% ipython --no-banner

In [1]: import numpy as np

In [2]: np.set_printoptions(precision=2, suppress=True, linewidth=120, legacy="1.25")

In [3]: F = 2 * np.eye(14) + np.ones((14, 14))

In [4]: F
Out[4]: 
array([[3., 1., 1., 1., 1., 1., 1., 1., 1., 1., 1., 1., 1., 1.],
       [1., 3., 1., 1., 1., 1., 1., 1., 1., 1., 1., 1., 1., 1.],
       [1., 1., 3., 1., 1., 1., 1., 1., 1., 1., 1., 1., 1., 1.],
       [1., 1., 1., 3., 1., 1., 1., 1., 1., 1., 1., 1., 1., 1.],
       [1., 1., 1., 1., 3., 1., 1., 1., 1., 1., 1., 1., 1., 1.],
       [1., 1., 1., 1., 1., 3., 1., 1., 1., 1., 1., 1., 1., 1.],
       [1., 1., 1., 1., 1., 1., 3., 1., 1., 1., 1., 1., 1., 1.],
       [1., 1., 1., 1., 1., 1., 1., 3., 1., 1., 1., 1., 1., 1.],
       [1., 1., 1., 1., 1., 1., 1., 1., 3., 1., 1., 1., 1., 1.],
       [1., 1., 1., 1., 1., 1., 1., 1., 1., 3., 1., 1., 1., 1.],
       [1., 1., 1., 1., 1., 1., 1., 1., 1., 1., 3., 1., 1., 1.],
       [1., 1., 1., 1., 1., 1., 1., 1., 1., 1., 1., 3., 1., 1.],
       [1., 1., 1., 1., 1., 1., 1., 1., 1., 1., 1., 1., 3., 1.],
       [1., 1., 1., 1., 1., 1., 1., 1., 1., 1., 1., 1., 1., 3.]])

In [5]: W = np.array([[3, -3],
   ...:     [3, -2],
   ...:     [-2, 0],
   ...:     [3, -3],
   ...:     [0, -2],
   ...:     [1, -1],
   ...:     [1, 0],
   ...:     [-2, 2],
   ...:     [0, -2],
   ...:     [-2, -1],
   ...:     [0, 0],
   ...:     [1, 1],
   ...:     [-1, -3],
   ...:     [-1, 3]])

In [6]: b = np.array([3, 0])

In [7]: hid = np.maximum(F @ W + b, 0)

In [8]: np.linalg.matrix_rank(hid)
Out[8]: 1

In [9]: hid
Out[9]: 
array([[13.,  0.],
       [13.,  0.],
       [ 3.,  0.],
       [13.,  0.],
       [ 7.,  0.],
       [ 9.,  0.],
       [ 9.,  0.],
       [ 3.,  0.],
       [ 7.,  0.],
       [ 3.,  0.],
       [ 7.,  0.],
       [ 9.,  0.],
       [ 5.,  0.],
       [ 5.,  0.]])

In [10]: Z = np.array([[-1, -3], [3, 2]])

In [11]: W @ Z
Out[11]: 
array([[-12, -15],
       [ -9, -13],
       [  2,   6],
       [-12, -15],
       [ -6,  -4],
       [ -4,  -5],
       [ -1,  -3],
       [  8,  10],
       [ -6,  -4],
       [ -1,   4],
       [  0,   0],
       [  2,  -1],
       [ -8,  -3],
       [ 10,   9]])

In [12]: f = np.array([0, 1, 2, 3, 3, 3, 3, 3, 0, 3, 1, 3, 3, 3])

In [13]: Y = F + np.outer(f, np.eye(14)[3])

In [14]: np.linalg.matrix_rank(Y - F)
Out[14]: 1

In [15]: np.linalg.matrix_rank(np.linalg.inv(Y) - np.linalg.inv(F), tol=1e-8)
Out[15]: 1

In [16]: low = np.linalg.cholesky(F)

In [17]: np.linalg.eigvalsh(F).min() > 0
Out[17]: True

In [18]: rng = np.random.default_rng(629)

In [19]: labels = rng.permutation(14)

In [20]: Y = F[:, labels] * rng.choice([-1, 1], 14)

In [21]: Y
Out[21]: 
array([[ 1., -1.,  1., -1.,  1.,  1., -1.,  1.,  1.,  3.,  1., -1.,  1.,  1.],
       [ 1., -1.,  1., -1.,  1.,  1., -3.,  1.,  1.,  1.,  1., -1.,  1.,  1.],
       [ 1., -1.,  1., -1.,  1.,  1., -1.,  3.,  1.,  1.,  1., -1.,  1.,  1.],
       [ 1., -1.,  1., -1.,  1.,  1., -1.,  1.,  1.,  1.,  1., -1.,  3.,  1.],
       [ 1., -1.,  1., -1.,  1.,  1., -1.,  1.,  1.,  1.,  1., -3.,  1.,  1.],
       [ 1., -1.,  1., -1.,  3.,  1., -1.,  1.,  1.,  1.,  1., -1.,  1.,  1.],
       [ 1., -1.,  1., -1.,  1.,  1., -1.,  1.,  1.,  1.,  3., -1.,  1.,  1.],
       [ 1., -1.,  1., -3.,  1.,  1., -1.,  1.,  1.,  1.,  1., -1.,  1.,  1.],
       [ 1., -1.,  1., -1.,  1.,  1., -1.,  1.,  1.,  1.,  1., -1.,  1.,  3.],
       [ 1., -1.,  3., -1.,  1.,  1., -1.,  1.,  1.,  1.,  1., -1.,  1.,  1.],
       [ 1., -3.,  1., -1.,  1.,  1., -1.,  1.,  1.,  1.,  1., -1.,  1.,  1.],
       [ 1., -1.,  1., -1.,  1.,  1., -1.,  1.,  3.,  1.,  1., -1.,  1.,  1.],
       [ 3., -1.,  1., -1.,  1.,  1., -1.,  1.,  1.,  1.,  1., -1.,  1.,  1.],
       [ 1., -1.,  1., -1.,  1.,  3., -1.,  1.,  1.,  1.,  1., -1.,  1.,  1.]])

In [22]: Uu, _, Vh = np.linalg.svd(F.T @ Y)

In [23]: labels
Out[23]: array([12, 10,  9,  7,  5, 13,  1,  2, 11,  0,  6,  4,  3,  8])

In [24]: np.fft.fft(F[0])
Out[24]: 
array([16.+0.j,  2.+0.j,  2.+0.j,  2.+0.j,  2.+0.j,  2.+0.j,  2.+0.j,  2.+0.j,  2.+0.j,  2.+0.j,  2.+0.j,  2.+0.j,
        2.+0.j,  2.+0.j])

In [25]: (F @ F)[0]
Out[25]: array([22., 18., 18., 18., 18., 18., 18., 18., 18., 18., 18., 18., 18., 18.])

In [26]: F @ np.ones(14)
Out[26]: array([16., 16., 16., 16., 16., 16., 16., 16., 16., 16., 16., 16., 16., 16.])

In [27]: np.allclose(F @ F.T, F.T @ F)
Out[27]: True

In [28]: X = np.loadtxt("sample18.csv", delimiter=",")

In [29]: X
Out[29]: 
array([[ 1.33,  2.08, -0.2 ,  0.23,  2.42,  1.65,  0.06,  0.04,  2.66,  0.92,  1.27, -0.45,  2.21,  2.23],
       [ 1.55,  1.29,  0.04,  0.12,  1.41,  0.44,  0.01,  0.05,  1.79,  0.56,  1.02, -0.39,  2.2 ,  1.91],
       [-0.78, -2.24, -0.29, -0.29, -2.68, -1.24, -0.28, -0.17, -2.01, -0.83, -1.35, -0.26, -2.  , -1.87],
       [ 0.23,  0.91, -0.34,  0.18,  0.57,  0.39, -0.25,  0.26,  0.48,  0.02,  0.31,  0.2 ,  0.54,  1.15],
       [-0.14, -0.58, -0.29, -0.24, -0.56, -0.3 , -0.08,  0.24, -1.02,  0.21, -0.35,  0.2 , -0.4 , -0.36],
       [-0.3 , -0.44,  0.33,  0.04,  0.21, -0.51,  0.3 ,  0.33,  0.13,  0.04,  0.14,  0.09, -0.11, -0.54],
       [-0.49, -0.86,  0.03,  0.07, -1.36, -0.68, -0.11,  0.21, -0.72, -0.39, -0.3 , -0.32, -0.67, -1.2 ],
       [ 0.16, -0.01, -0.2 ,  0.32,  0.71, -0.03, -0.57,  0.15,  0.5 , -0.18,  0.03,  0.33,  0.11,  0.03],
       [ 0.37,  0.4 ,  0.82,  0.05,  0.31,  0.49,  0.06, -0.56,  0.26, -0.18,  0.23,  0.47,  0.33,  1.03],
       [-2.65, -5.3 , -0.18, -0.16, -5.41, -2.91,  0.1 ,  0.39, -5.46, -2.15, -2.7 ,  0.02, -5.25, -5.23],
       [-0.87, -2.4 ,  0.06, -0.29, -1.71, -1.01,  0.14,  0.36, -2.02, -0.99, -1.14,  0.16, -2.5 , -1.82],
       [ 0.28,  0.29,  0.22,  0.32,  0.86,  0.42, -0.07, -0.4 , -0.06, -0.12,  0.54,  0.29,  0.39, -0.04],
       [ 0.25,  1.08, -0.1 , -0.6 ,  0.44,  0.26,  0.46,  0.09,  1.67,  0.12,  0.52, -0.14,  0.72,  0.13],
       [-0.47,  0.02, -0.17, -0.29, -0.81, -0.01, -0.02, -0.32, -0.01,  0.06, -0.33,  0.18, -0.66, -0.38],
       [ 0.72,  1.84,  0.24, -0.21,  1.43,  0.64,  0.32,  0.66,  1.69,  0.64,  0.82,  0.14,  2.33,  1.96]])

In [30]: O, vecs = np.linalg.qr(X[:, :3])[0], np.linalg.qr(X[:, 3:])[0]

In [31]: s = np.linalg.svd(O.T @ vecs, compute_uv=False)

In [32]: np.degrees(np.arccos(s.clip(0, 1)))
Out[32]: array([ 1.17, 24.24, 35.21])

In [33]: x = np.array([-3, 1, 2, -3, 1, 0, 1, 2, -2, 2, 1, 1, -2, -1])

In [34]: h1 = np.maximum(X @ x, 0)

In [35]: np.maximum(X @ (3 * x), 0)
Out[35]: array([ 0.  ,  0.  , 11.13,  0.  ,  9.87,  8.94,  5.97,  0.  ,  0.  , 53.73, 24.75,  0.  ,  0.  ,  6.54,  0.  ])

In [36]: np.tanh(X @ x)
Out[36]: array([-1.  , -1.  ,  1.  , -0.99,  1.  ,  0.99,  0.96, -0.99, -0.95,  1.  ,  1.  , -0.8 , -0.86,  0.97, -1.  ])

In [37]: h1
Out[37]: array([ 0.  ,  0.  ,  3.71,  0.  ,  3.29,  2.98,  1.99,  0.  ,  0.  , 17.91,  8.25,  0.  ,  0.  ,  2.18,  0.  ])

In [38]: np.flatnonzero(h1 > 1e-9)
Out[38]: array([ 2,  4,  5,  6,  9, 10, 13])

In [39]: np.maximum(X @ x, 0) - np.maximum(-X @ x, 0)
Out[39]: 
array([ -9.75, -10.26,   3.71,  -2.8 ,   3.29,   2.98,   1.99,  -2.66,  -1.84,  17.91,   8.25,  -1.11,  -1.28,   2.18,
        -3.9 ])

In [40]: O, R = np.linalg.qr(X)

In [41]: np.allclose(R.T @ R, X.T @ X)
Out[41]: True

In [42]: round(float(abs(R[0, 0])), 2), round(np.linalg.norm(X[:, 0]), 2)
Out[42]: (3.74, 3.74)

In [43]: ang = np.radians(30)

In [44]: R = np.eye(14)

In [45]: R[0, 0] = R[5, 5] = np.cos(ang)

In [46]: R[0, 5], R[5, 0] = -np.sin(ang), np.sin(ang)

In [47]: Y = X @ R.T

In [48]: np.allclose(X @ X.T, Y @ Y.T)
Out[48]: True

In [49]: round(np.linalg.det(R), 2), round(np.trace(R), 2)
Out[49]: (1.0, 13.73)

In [50]: np.abs(Y - X).max(axis=0)
Out[50]: array([1.81, 0.  , 0.  , 0.  , 0.  , 0.94, 0.  , 0.  , 0.  , 0.  , 0.  , 0.  , 0.  , 0.  ])

In [51]: np.allclose(np.linalg.norm(X, axis=1), np.linalg.norm(Y, axis=1))
Out[51]: True
